In [1]: import numpy as np

In [2]: import numpy.linalg as la

In [3]: np.set_printoptions(precision=2, suppress=True, linewidth=140)

In [4]: mat = np.loadtxt("run4.csv", delimiter=",")

In [5]: print(mat)
[[ 0.5 -0.4 -0.2 -1.2 -1.   2.6  0.4 -0.5  0.7 -1.2  1. ]
 [-0.1 -1.4 -1.   1.3 -1.  -2.1 -1.7  0.5  0.9  0.7 -1.2]
 [ 1.6  1.   1.1 -0.3  0.1 -0.5 -0.6  0.2  1.1 -1.5  0. ]
 [-0.6 -1.9 -0.8 -0.3  0.8 -0.8  2.4  0.9 -0.1 -1.4  0.3]
 [ 0.4 -0.2  0.6 -0.1  0.3  0.1 -1.4  0.7  0.2  0.2  0.1]
 [-0.4  0.2 -0.4 -0.6 -2.4  0.4  0.3  1.1  0.8  1.3  0. ]
 [ 0.3 -0.4  0.2 -1.   0.5 -0.6 -0.8  0.2  1.3 -1.1 -0.9]
 [-0.2 -0.2  0.9  0.1  0.5  0.1 -0.8  0.2  0.5 -0.6  0.2]
 [-0.1  0.2 -0.3  0.3  1.  -1.4  0.9 -0.1  1.  -0.6 -0.2]
 [ 0.8 -1.9 -0.6 -3.2 -1.  -0.5 -1.   0.2  0.1 -0.1  0.1]]

In [6]: B = mat / la.norm(mat, axis=1, keepdims=True)

In [7]: gram = B @ B.T

In [8]: print((gram - 2 * np.eye(10)).round(6).argmax(axis=1))
[9 6 6 8 7 9 2 4 3 6]

In [9]: print(gram[8])
[-0.41  0.16  0.27  0.51 -0.34 -0.37  0.39  0.05  1.   -0.24]

In [10]: def softmax(z):
    ...:     e = np.exp(z - z.max(axis=-1, keepdims=True))
    ...:     return e / e.sum(axis=-1, keepdims=True)
    ...: 

In [11]: print(np.round(softmax(10 * mat[4]), 2) + 0)
[0.03 0.   0.25 0.   0.01 0.   0.   0.69 0.   0.   0.  ]

In [12]: print(softmax(mat[4] + -2))
[0.11 0.06 0.14 0.07 0.1  0.08 0.02 0.15 0.09 0.09 0.08]

In [13]: print(softmax(mat[4]))
[0.11 0.06 0.14 0.07 0.1  0.08 0.02 0.15 0.09 0.09 0.08]

In [14]: scores = mat @ mat.T / np.sqrt(11)

In [15]: print(softmax(scores)[4] @ mat)
[ 0.36 -0.44  0.12 -0.49 -0.2  -0.34 -0.72  0.35  0.65 -0.34 -0.14]

In [16]: print(softmax(scores).round(6).argmax(axis=1))
[0 1 2 3 4 5 6 7 8 9]

In [17]: print(np.round(softmax(scores + np.triu(np.full(scores.shape, -np.inf), 1)), 2) + 0)
[[1.   0.   0.   0.   0.   0.   0.   0.   0.   0.  ]
 [0.   1.   0.   0.   0.   0.   0.   0.   0.   0.  ]
 [0.09 0.04 0.87 0.   0.   0.   0.   0.   0.   0.  ]
 [0.01 0.01 0.01 0.97 0.   0.   0.   0.   0.   0.  ]
 [0.11 0.24 0.25 0.05 0.35 0.   0.   0.   0.   0.  ]
 [0.08 0.08 0.02 0.02 0.03 0.78 0.   0.   0.   0.  ]
 [0.06 0.13 0.22 0.08 0.1  0.04 0.38 0.   0.   0.  ]
 [0.1  0.09 0.18 0.07 0.16 0.05 0.17 0.19 0.   0.  ]
 [0.02 0.09 0.1  0.23 0.04 0.03 0.12 0.06 0.3  0.  ]
 [0.02 0.01 0.01 0.01 0.01 0.01 0.02 0.   0.   0.9 ]]
